$ python3 -q
>>> import numpy as np
>>> import numpy.linalg as la
>>> np.set_printoptions(precision=1, suppress=True, linewidth=100, legacy="1.25")
>>> arr = np.load("a.npy")
>>> arr
array([[ 2.5,  2.4,  5.2],
       [ 4. ,  1.7,  4.3],
       [ 1.8, -3.3,  1.5],
       [ 3. ,  2.3,  4.4],
       [ 3.6,  2.7,  4.3],
       [ 0.6,  1.9,  5.2],
       [ 2.6, -2.9,  0.7],
       [ 1.4, -2.8, -1.6],
       [ 3.6,  1.1,  5.1],
       [ 2.9, -1.6, -1.3],
       [ 2.9,  0.8,  4.8],
       [ 2.5, -3.4, -0.4],
       [ 0.9, -2. , -0.1],
       [ 4. ,  0.2,  5. ],
       [ 1.5, -3.5, -0.3]])
>>> U, sigma, Vt = la.svd(arr, full_matrices=False)
>>> np.abs(U[:, 0]).round(6).argmax()
8
>>> np.round(Vt @ Vt.T, 1) + 0
array([[1., 0., 0.],
       [0., 1., 0.],
       [0., 0., 1.]])
>>> np.allclose(U * sigma @ Vt, arr)
True
>>> np.abs(Vt[0])
array([0.5, 0.3, 0.8])
>>> round(np.sqrt((sigma ** 2).sum()), 1), round(la.norm(arr), 1)
(19.7, 19.7)
>>> sigma / sigma[0]
array([1. , 0.6, 0.2])
>>> sigma
array([16.9,  9.6,  3.4])
>>> np.round(U.T @ arr @ Vt.T, 1) + 0
array([[16.9,  0. ,  0. ],
       [ 0. ,  9.6,  0. ],
       [ 0. ,  0. ,  3.4]])
>>> cen = (arr - arr.mean(axis=0)) / arr.std(axis=0)
>>> np.argwhere(np.abs(cen) > 2)
array([], shape=(0, 2), dtype=int64)
>>> cen.std(axis=0)
array([1., 1., 1.])
>>> beta = la.lstsq(np.delete(cen, 0, axis=1), cen[:, 0])[0]
>>> beta
array([0.2, 0.3])
>>> np.round(1 - np.var(cen[:, 0] - np.delete(cen, 0, axis=1) @ beta), 1)
0.2
>>> np.abs(beta).argmax()
1
>>> idx = arr[:, 2] > np.median(arr[:, 2])
>>> u = arr[idx].mean(axis=0) - arr[~idx].mean(axis=0)
>>> idx.astype(int)
array([1, 0, 0, 1, 0, 1, 0, 0, 1, 0, 1, 0, 0, 1, 0])
>>> ((arr - arr.mean(axis=0)) @ u > 0).astype(int)
array([1, 1, 0, 1, 1, 1, 0, 0, 1, 0, 1, 0, 0, 1, 0])
>>> u
array([0.4, 3.1, 4.2])
>>> round(float((((arr - arr.mean(axis=0)) @ u > 0) == idx).mean()), 1)
0.9
>>> rng = np.random.default_rng(102)
>>> idx = rng.permutation(3)
>>> other = arr[:, idx] * rng.choice([-1, 1], 3)
>>> other
array([[ 5.2,  2.4, -2.5],
       [ 4.3,  1.7, -4. ],
       [ 1.5, -3.3, -1.8],
       [ 4.4,  2.3, -3. ],
       [ 4.3,  2.7, -3.6],
       [ 5.2,  1.9, -0.6],
       [ 0.7, -2.9, -2.6],
       [-1.6, -2.8, -1.4],
       [ 5.1,  1.1, -3.6],
       [-1.3, -1.6, -2.9],
       [ 4.8,  0.8, -2.9],
       [-0.4, -3.4, -2.5],
       [-0.1, -2. , -0.9],
       [ 5. ,  0.2, -4. ],
       [-0.3, -3.5, -1.5]])
>>> U, _, Vt = la.svd(arr.T @ other)
>>> np.round(la.lstsq(arr, other)[0], 1) + 0
array([[ 0.,  0., -1.],
       [ 0.,  1.,  0.],
       [ 1.,  0.,  0.]])
>>> basis = arr[[6, 14]].astype(float)
>>> for _ in range(6):
...     idx = la.norm(arr[:, None] - basis, axis=-1).argmin(axis=1)
...     basis = np.array([arr[idx == j].mean(axis=0) for j in range(2)])
... 
>>> idx
array([0, 0, 1, 0, 0, 0, 1, 1, 0, 1, 0, 1, 1, 0, 1])
>>> np.abs(basis[1] - basis[0]).argmax()
2
>>> np.bincount(idx)
array([8, 7])
>>> other = np.array([[-8]])
>>> basis = np.array([[-2, 0], [-3, -1]])
>>> K = np.block([[other, np.array([[2, 0]])], [np.zeros((2, 1)), basis]])
>>> K
array([[-8.,  2.,  0.],
       [ 0., -2.,  0.],
       [ 0., -3., -1.]])
>>> round(la.eigvals(K).sum().real, 1)
-11.0
>>> round(la.det(K.T), 1)
-16.0
>>> np.einsum("ij,ji->", K, K)
69.0
>>> round(float(la.det(2 * K)), 1), round(float(la.det(K)), 1)
(-128.0, -16.0)
>>> np.kron(np.eye(2, dtype=int), K)
array([[-8.,  2.,  0., -0.,  0.,  0.],
       [ 0., -2.,  0.,  0., -0.,  0.],
       [ 0., -3., -1.,  0., -0., -0.],
       [-0.,  0.,  0., -8.,  2.,  0.],
       [ 0., -0.,  0.,  0., -2.,  0.],
       [ 0., -0., -0.,  0., -3., -1.]])
>>> other = np.array([[1, 2, -2], [2, -2, 0], [2, -1, 2]])
>>> la.matrix_rank(K @ other)
3
>>> np.einsum("ik,kj->ij", K, other)
array([[ -4., -20.,  16.],
       [ -4.,   4.,   0.],
       [ -8.,   7.,  -2.]])
>>> np.einsum("ij->j", K)
array([-8., -3., -1.])
>>> X = np.load("x.npy")
>>> X
array([[-2.9, -1. ,  3. , -3. ,  2. ],
       [-2. , -1.9,  1. , -2. , -2. ],
       [-1. , -2. , -1.9, -2. ,  2. ],
       [-2. , -3. , -1. ,  1.1, -1. ],
       [-3. , -1. ,  3. , -3. ,  2.1]])
>>> Q, evecs = la.qr(X[:, :4])[0], la.qr(X[:, 4:])[0]
>>> sigma = la.svd(Q.T @ evecs, compute_uv=False)
>>> np.round(la.norm(Q @ Q.T - evecs @ evecs.T, 2), 1)
1.0
>>> (X - X.T) / 2
array([[ 0. ,  0.5,  2. , -0.5,  2.5],
       [-0.5,  0. ,  1.5,  0.5, -0.5],
       [-2. , -1.5,  0. , -0.5, -0.5],
       [ 0.5, -0.5,  0.5,  0. ,  1. ],
       [-2.5,  0.5,  0.5, -1. ,  0. ]])
>>> np.round(np.trace(X), 1)
-3.5
>>> round(float(np.abs(la.eigvals(X)).max()), 1)
4.7
>>> (X + X.T) / 2
array([[-2.9, -1.5,  1. , -2.5, -0.5],
       [-1.5, -1.9, -0.5, -2.5, -1.5],
       [ 1. , -0.5, -1.9, -1.5,  2.5],
       [-2.5, -2.5, -1.5,  1.1, -2. ],
       [-0.5, -1.5,  2.5, -2. ,  2.1]])
>>> np.allclose(X @ X.T, X.T @ X)
False
>>> round(float(la.det(X)), 1)
11.7
>>> X.mean(axis=0)
array([-2.2, -1.8,  0.8, -1.8,  0.6])
>>> la.matrix_rank(X)
5
>>> np.unravel_index(np.abs(X).argmax(), X.shape)
(0, 2)
>>> X.sum(axis=1)
array([-1.9, -6.9, -4.9, -5.9, -1.9])
>>> M = np.loadtxt("run18.csv", delimiter=",")
>>> M
array([[-0.2, -1.7,  5.3, -1.2],
       [ 0.1, -0.1,  0.3,  0.9],
       [-2. ,  1.9, -5.8,  1.2],
       [-2.2,  1. , -2.9,  0.9],
       [-0.3,  1.3, -3.9,  0.3],
       [ 0.1,  1.4, -4.3, -0.8],
       [-0.1, -1.2,  3.5,  0. ],
       [ 0. ,  1.2, -3.5,  0.8],
       [-0.2, -0.4,  1.2,  0.3],
       [-0.2, -1.9,  5.7,  0.4],
       [-0.1,  0. ,  0.2, -0.7],
       [-0.6,  0.2, -0.4,  1.7],
       [ 0.1, -0.6,  1.8,  0.7],
       [-0.7, -1.2,  3.6, -0.9],
       [-0.7, -2.2,  6.6, -0.9],
       [ 0.3,  0. ,  0. ,  0.9],
       [ 0.1, -0.2,  0.6,  0.2],
       [ 0.8, -2.1,  6.3,  0.2],
       [-0.3,  2.9, -8.5, -1.8],
       [ 1.3, -0.1,  0.3, -0.1],
       [-1.2, -0.6,  1.8, -1.2],
       [ 0.2,  0.4, -1.1,  0.5],
       [ 2.4,  1. , -3.2, -0.3]])
>>> idx = M[:, 2] > np.median(M[:, 2])
>>> u = M[idx].mean(axis=0) - M[~idx].mean(axis=0)
>>> u
array([-0.1, -2.1,  6.2, -0.5])
>>> ((M - M.mean(axis=0)) @ u > 0).astype(int)
array([1, 1, 0, 0, 0, 0, 1, 0, 1, 1, 1, 0, 1, 1, 1, 0, 1, 1, 0, 1, 1, 0, 0])
>>> hat = M @ la.solve(M.T @ M, M.T)
>>> np.round(np.diag(hat), 1) + 0
array([0.3, 0.1, 0.4, 0.3, 0. , 0.1, 0.1, 0.1, 0. , 0.1, 0.2, 0.3, 0. , 0.1, 0.2, 0.1, 0. , 0.1,
       0.6, 0.1, 0.2, 0.1, 0.4])
>>> np.allclose(hat @ hat, hat)
True
>>> np.round(la.eigvalsh(hat), 1) + 0
array([0., 0., 0., 0., 0., 0., 0., 0., 0., 0., 0., 0., 0., 0., 0., 0., 0., 0., 0., 1., 1., 1., 1.])
>>> feats = np.load("data.npy")
>>> feats
array([[-2., -3.,  0.,  0., -3.],
       [-3., -2.,  0.,  0., -3.],
       [ 0.,  0., -2., -3.,  0.],
       [ 0.,  0., -3., -2.,  0.],
       [-3., -3.,  0.,  0., -2.]])
>>> idx = rng.permutation(5)
>>> other = feats[:, idx] * rng.choice([-1, 1], 5)
>>> other
array([[ 3.,  3.,  0., -2.,  0.],
       [ 2.,  3.,  0., -3.,  0.],
       [-0., -0., -2.,  0., -3.],
       [-0., -0., -3.,  0., -2.],
       [ 3.,  2.,  0., -3.,  0.]])
>>> U, _, Vt = la.svd(feats.T @ other)
>>> np.round(U @ Vt, 1) + 0
array([[ 0.,  0.,  0.,  1.,  0.],
       [-1.,  0.,  0.,  0.,  0.],
       [ 0.,  0.,  1.,  0.,  0.],
       [ 0.,  0.,  0.,  0.,  1.],
       [ 0., -1.,  0.,  0.,  0.]])
>>> idx
array([1, 4, 2, 0, 3])
>>> np.round(la.lstsq(feats, other)[0], 1) + 0
array([[ 0.,  0.,  0.,  1.,  0.],
       [-1.,  0.,  0.,  0.,  0.],
       [ 0.,  0.,  1.,  0.,  0.],
       [ 0.,  0.,  0.,  0.,  1.],
       [ 0., -1.,  0.,  0.,  0.]])
>>> Q, evecs = la.qr(other[:, :4])[0], la.qr(other[:, 4:])[0]
>>> sigma = la.svd(Q.T @ evecs, compute_uv=False)
>>> sigma
array([0.9])
>>> other = feats[0, 0] * feats[1:] - np.outer(feats[1:, 0], feats[0])
>>> other
array([[ 0., -5.,  0.,  0., -3.],
       [ 0.,  0.,  4.,  6.,  0.],
       [ 0.,  0.,  6.,  4.,  0.],
       [ 0., -3.,  0.,  0., -5.]])
>>> feats[:, 0] / feats[0, 0]
array([ 1. ,  1.5, -0. , -0. ,  1.5])
>>> np.flatnonzero(~other.round(6).any(axis=1))
array([], dtype=int64)
>>> hat = np.triu(np.array([[-1, -5, 2], [-1, -4, -7], [-9, 3, 8]]), 1) + np.eye(3)
>>> other = hat @ K @ la.inv(hat)
>>> hat @ K - K @ hat
array([[  0., -36.,  28.],
       [  0.,  21.,  -7.],
       [  0.,   0., -21.]])
>>> np.poly(other)
array([ 1., 11., 26., 16.])
>>> round(float(la.det(other)), 1)
-16.0
>>> np.trace(other), np.trace(K)
(-11.0, -11.0)
>>> data = np.load("test2.npy")
>>> data
array([[-1.,  0., -2.],
       [ 0., -1.,  0.],
       [-2.,  0., -1.]])
>>> [round(float(la.det(data[:i, :i])), 2) + 0 for i in range(1, 4)]
[-1.0, 1.0, 3.0]
>>> C2 = data.T @ data
>>> np.diag(C2)
array([5., 1., 5.])
>>> la.matrix_rank(C2)
3
>>> np.trace(C2), (data ** 2).sum()
(11.0, 11.0)
>>> la.svd(data, compute_uv=False) ** 2
array([9., 1., 1.])
>>> vals, evecs = la.eig(data)
>>> np.sort(la.eigvals(la.inv(data)))
array([-1. , -0.3,  1. ])
>>> np.round(data @ evecs[:, 0] - vals[0] * evecs[:, 0], 1) + 0
array([0., 0., 0.])
>>> np.sort(la.eigvals(data @ data))
array([1., 1., 9.])
>>> vals
array([ 1., -3., -1.])
>>> np.sort(la.eigvals(data.T))
array([-3., -1.,  1.])
>>> hat = np.triu(np.array([[3, 0, 1], [-2, 1, 2], [2, 2, -3]]), 1) + np.eye(3)
>>> other = hat @ data @ la.inv(hat)
>>> np.trace(other), np.trace(data)
(-3.0, -3.0)
>>> np.poly(other)
array([ 1.,  3., -1., -3.])
>>> hat @ data - data @ hat
array([[-2.,  0.,  0.],
       [-4.,  0.,  0.],
       [ 0.,  0.,  2.]])
>>> np.count_nonzero(data)
5
>>> la.matrix_rank(data)
3
>>> la.svd(data, compute_uv=False)
array([3., 1., 1.])
>>> data.sum(axis=1)
array([-3., -1., -3.])
>>> F = np.load("layer7.npy")
>>> F
array([[ 2, -3,  0],
       [-3,  4,  1],
       [ 0,  1,  4]])
>>> # symmetric
>>> round(la.eigvalsh(F).min(), 1)
-0.2
>>> hat = np.triu(np.array([[0, -1, 0], [-4, -2, 1], [2, -4, -3]]), 1) + np.eye(3)
>>> other = hat @ F @ la.inv(hat)
>>> np.round(la.det(other), 1)
-6.0
>>> idx = rng.permutation(3)
>>> other = F[:, idx] * rng.choice([-1, 1], 3)
>>> other
array([[-2,  3,  0],
       [ 3, -4, -1],
       [ 0, -1, -4]])
>>> U, _, Vt = la.svd(F.T @ other)
>>> idx
array([0, 1, 2])
>>> Q = X.astype(float).copy()
>>> for j in range(5):
...     Q[:, j] -= Q[:, :j] @ (Q[:, :j].T @ Q[:, j])
...     Q[:, j] /= la.norm(Q[:, j])
... 
>>> Q.round(1) + 0
array([[-0.6,  0.4, -0.1,  0. ,  0.7],
       [-0.4, -0.2,  0.7, -0.6, -0.1],
       [-0.2, -0.5, -0.7, -0.5,  0. ],
       [-0.4, -0.6,  0.2,  0.6,  0. ],
       [-0.6,  0.4, -0.2,  0.1, -0.7]])
>>> np.round(Q.T @ Q, 1) + 0
array([[1., 0., 0., 0., 0.],
       [0., 1., 0., 0., 0.],
       [0., 0., 1., 0., 0.],
       [0., 0., 0., 1., 0.],
       [0., 0., 0., 0., 1.]])
